$ ipython --no-banner

In [1]: import numpy as np

In [2]: from numpy import linalg as LA

In [3]: np.set_printoptions(precision=2, suppress=True, linewidth=100)

In [4]: rnd = lambda a: np.round(a, 2) + 0

In [5]: m1 = np.load("mat.npy")

In [6]: print(m1)
[[ 0 -2  1  2 -2  2 -1  1 -1  0]
 [ 0  0  1  1  1  0 -2 -3  2  1]
 [ 0  0  0  0  3  2 -1  1  2 -1]
 [ 0  0  0  0 -2  1  3 -3  3  3]
 [ 0  0  0  0  0  2 -3  0  3  0]
 [ 0  0  0  0  0  0  0 -3 -1 -2]
 [ 0  0  0  0  0  0  0  1 -1 -3]
 [ 0  0  0  0  0  0  0  0  2 -1]
 [ 0  0  0  0  0  0  0  0  0  0]
 [ 0  0  0  0  0  0  0  0  0  0]]

In [7]: U, s, VT = LA.svd(m1)

In [8]: rnd(s)
Out[8]: array([7.39, 6.47, 4.73, 4.26, 3.17, 2.19, 1.41, 0.29, 0.  , 0.  ])

In [9]: np.argmax(s[:-1] / (s[1:] + 1e-6)) + 1
Out[9]: np.int64(8)

In [10]: out = U[:, :8] @ np.diag(s[:8]) @ VT[:8]

In [11]: LA.matrix_rank(m1, rtol=0.05)
Out[11]: np.int64(7)

In [12]: rnd(out)
Out[12]: 
array([[ 0., -2.,  1.,  2., -2.,  2., -1.,  1., -1.,  0.],
       [ 0.,  0.,  1.,  1.,  1.,  0., -2., -3.,  2.,  1.],
       [ 0.,  0.,  0.,  0.,  3.,  2., -1.,  1.,  2., -1.],
       [ 0.,  0.,  0.,  0., -2.,  1.,  3., -3.,  3.,  3.],
       [ 0.,  0.,  0.,  0.,  0.,  2., -3.,  0.,  3.,  0.],
       [ 0.,  0.,  0.,  0.,  0.,  0.,  0., -3., -1., -2.],
       [ 0.,  0.,  0.,  0.,  0.,  0.,  0.,  1., -1., -3.],
       [ 0.,  0.,  0.,  0.,  0.,  0.,  0.,  0.,  2., -1.],
       [ 0.,  0.,  0.,  0.,  0.,  0.,  0.,  0.,  0.,  0.],
       [ 0.,  0.,  0.,  0.,  0.,  0.,  0.,  0.,  0.,  0.]])

In [13]: F = np.array([[7.0, 1.0, -6.0, -2.0, -1.0, -3.0],
    ...:     [-5.0, -1.0, -3.0, -2.0, 0.0, 0.0],
    ...:     [-8.0, -8.0, 2.0, 3.0, 2.0, -1.0],
    ...:     [0.0, 0.0, 0.0, 3.0, 3.0, 2.0],
    ...:     [0.0, 0.0, 0.0, 1.0, 0.0, 3.0],
    ...:     [0.0, 0.0, 0.0, 0.0, 2.0, 3.0]])

In [14]: U, s, VT = LA.svd(F, full_matrices=False)

In [15]: rnd(np.cumsum(s ** 2) / np.sum(s ** 2))
Out[15]: array([0.66, 0.83, 0.91, 0.98, 0.99, 1.  ])

In [16]: rnd(U.T @ F @ VT.T)
Out[16]: 
array([[14.74,  0.  ,  0.  ,  0.  ,  0.  ,  0.  ],
       [ 0.  ,  7.49,  0.  ,  0.  ,  0.  ,  0.  ],
       [ 0.  ,  0.  ,  5.18,  0.  ,  0.  ,  0.  ],
       [ 0.  ,  0.  ,  0.  ,  4.88,  0.  ,  0.  ],
       [ 0.  ,  0.  ,  0.  ,  0.  ,  1.99,  0.  ],
       [ 0.  ,  0.  ,  0.  ,  0.  ,  0.  ,  1.41]])

In [17]: print(np.allclose(U * s @ VT, F))
True

In [18]: out = F[0, 0] * F[1:] - np.outer(F[1:, 0], F[0])

In [19]: out
Out[19]: 
array([[  0.,  -2., -51., -24.,  -5., -15.],
       [  0., -48., -34.,   5.,   6., -31.],
       [  0.,   0.,   0.,  21.,  21.,  14.],
       [  0.,   0.,   0.,   7.,   0.,  21.],
       [  0.,   0.,   0.,   0.,  14.,  21.]])

In [20]: LA.matrix_rank(out), LA.matrix_rank(F)
Out[20]: (np.int64(5), np.int64(6))

In [21]: K = np.load("x.npy")

In [22]: K
Out[22]: 
array([[ 0.06,  0.  , -0.42],
       [-0.08,  0.  ,  0.56],
       [ 0.18,  0.  , -1.26],
       [-0.05,  0.  ,  0.35],
       [ 0.15,  0.  , -1.05],
       [ 0.01,  0.  , -0.07],
       [-0.02,  0.  ,  0.14],
       [ 0.08,  0.  , -0.56],
       [ 0.  ,  0.  ,  0.  ],
       [ 0.12,  0.  , -0.84]])

In [23]: vec = np.array([5, 1, 4, 2, 3, 2])

In [24]: rhs = F @ vec

In [25]: rhs
Out[25]: array([ -1., -42., -30.,  19.,   8.,  12.])

In [26]: rnd(LA.solve(F, F[:, 4]))
Out[26]: array([0., 0., 0., 0., 1., 0.])

In [27]: print(rnd(LA.solve(F, rhs + F[:, 2])))
[5. 1. 5. 2. 3. 2.]
